$ python -q
>>> import numpy as np
>>> np.set_printoptions(suppress=True, linewidth=100)
>>> A = np.load("arr.npy")
>>> A
array([[-15,   9,   5,   8,   8,   9],
       [ -3,   4,   1,   1,   2,   9],
       [-21,   3,   7,   5,   7,   6],
       [-12,   1,   4,   6,   2,   5],
       [-18,   3,   6,   2,   3,   2],
       [-27,   5,   9,   0,   4,   3],
       [  0,   3,   0,   6,   9,   1],
       [ -3,   2,   1,   6,   2,   3],
       [ -3,   0,   1,   2,   4,   5],
       [-24,   0,   8,   0,   5,   4]])
>>> U, sigma, VT = np.linalg.svd(A)
>>> np.argmax(sigma[:-1] / (sigma[1:] + 1e-6)) + 1
np.int64(5)
>>> sigma.round(3) + 0
array([56.544, 18.005,  8.417,  5.899,  5.656,  0.   ])
>>> M2 = U[:, :5] @ np.diag(sigma[:5]) @ VT[:5]
>>> np.linalg.matrix_rank(A, rtol=0.05)
np.int64(5)
>>> np.linalg.matrix_rank(M2)
np.int64(5)
>>> np.round(np.abs(A - M2).max(), 3)
np.float64(0.0)
>>> round(np.linalg.norm(A - M2, 2), 3), np.round(sigma[5], 3)
(np.float64(0.0), np.float64(0.0))
>>> U, sigma, VT = np.linalg.svd(A)
>>> vecs = VT[:(sigma > 1e-8).sum()]
>>> rng = np.random.default_rng(71347)
>>> x = A[3] + -3 * A[4] + rng.integers(2) * np.eye(6)[3]
>>> x
array([ 42.,  -8., -14.,   1.,  -7.,  -1.])
>>> np.linalg.matrix_rank(np.vstack([A, x]))
np.int64(5)
>>> np.round(vecs.T @ vecs, 3) + 0
array([[ 0.9,  0. , -0.3,  0. ,  0. ,  0. ],
       [ 0. ,  1. ,  0. ,  0. ,  0. ,  0. ],
       [-0.3,  0. ,  0.1,  0. ,  0. ,  0. ],
       [ 0. ,  0. ,  0. ,  1. ,  0. ,  0. ],
       [ 0. ,  0. ,  0. ,  0. ,  1. ,  0. ],
       [ 0. ,  0. ,  0. ,  0. ,  0. ,  1. ]])
>>> round(np.linalg.norm(x - vecs.T @ vecs @ x), 3)
np.float64(0.0)
>>> mat = np.load("layer14.npy")
>>> mat
array([[-7,  3, -9, -4, -8,  1, -8,  7, -6,  4, -2],
       [ 0,  5,  0,  5,  1,  0,  1, -8, -4,  2,  5],
       [ 0,  0, -7,  8,  0, -8,  3,  3,  1,  5, -9],
       [ 0,  0,  0, -9,  6, -7, -7, -8,  6,  6,  1],
       [ 0,  0,  0,  0, -8,  3,  8,  9,  9, -6,  2],
       [ 0,  0,  0,  0,  0,  0,  2,  9,  8, -4,  6],
       [ 0,  0,  0,  0,  0,  0,  3,  6, -7,  4,  8],
       [ 0,  0,  0,  0,  0,  0,  0,  8, -9,  9, -9],
       [ 0,  0,  0,  0,  0,  0,  0,  0, -4,  0, -4],
       [ 0,  0,  0,  0,  0,  0,  0,  0,  0, -5, -1],
       [ 0,  0,  0,  0,  0,  0,  0,  0,  0,  0, -6]])
>>> M2 = mat + rng.integers(-2, 3, (11, 10)) @ rng.integers(-2, 3, (10, 11))
>>> M2
array([[-10,  18, -11,   8, -17,  -3,   1,  -7,  -8,  -7,  -6],
       [  2,  12,   0,   8,   4,  -2,  -6,  -2,  -9,  -1,   3],
       [  1,   8,   2,   5,   2, -19,   4,  12,   6,   3, -14],
       [ -4,   8,  -7, -12,  -2, -12,  -8, -14,  21,   5,  -8],
       [  1,  -2,   9,   3,  -6,   2,  13,   9,   5,  -3,   6],
       [ -3,   3,   8,  -3,  -3,  -5,   3,  10,   1,  -5,   6],
       [ -4,   0,   3,  -6,  -5,  -2,   4,   0,  -2,  -3,   0],
       [ -3,   0,  -4, -10,  -4,  -3,  -7,   8,   7,  17, -16],
       [-10,  -5,  -8,   8,  -9,   7,  -2,  -7, -12,  10,   1],
       [-14,  -5,  -2,  -2, -11,   3,  -4,  -4,  -9,   3,  -2],
       [  2, -15,   5,  -2,   6,   7,   2,   4,  -9,   2,   3]])
>>> M2 - mat
array([[ -3,  15,  -2,  12,  -9,  -4,   9, -14,  -2, -11,  -4],
       [  2,   7,   0,   3,   3,  -2,  -7,   6,  -5,  -3,  -2],
       [  1,   8,   9,  -3,   2, -11,   1,   9,   5,  -2,  -5],
       [ -4,   8,  -7,  -3,  -8,  -5,  -1,  -6,  15,  -1,  -9],
       [  1,  -2,   9,   3,   2,  -1,   5,   0,  -4,   3,   4],
       [ -3,   3,   8,  -3,  -3,  -5,   1,   1,  -7,  -1,   0],
       [ -4,   0,   3,  -6,  -5,  -2,   1,  -6,   5,  -7,  -8],
       [ -3,   0,  -4, -10,  -4,  -3,  -7,   0,  16,   8,  -7],
       [-10,  -5,  -8,   8,  -9,   7,  -2,  -7,  -8,  10,   5],
       [-14,  -5,  -2,  -2, -11,   3,  -4,  -4,  -9,   8,  -1],
       [  2, -15,   5,  -2,   6,   7,   2,   4,  -9,   2,   9]])
>>> np.abs(M2 - mat).sum(axis=1)
array([85, 40, 56, 67, 34, 35, 47, 62, 79, 63, 63])
>>> np.linalg.matrix_rank(M2 - mat, tol=1e-8)
np.int64(10)
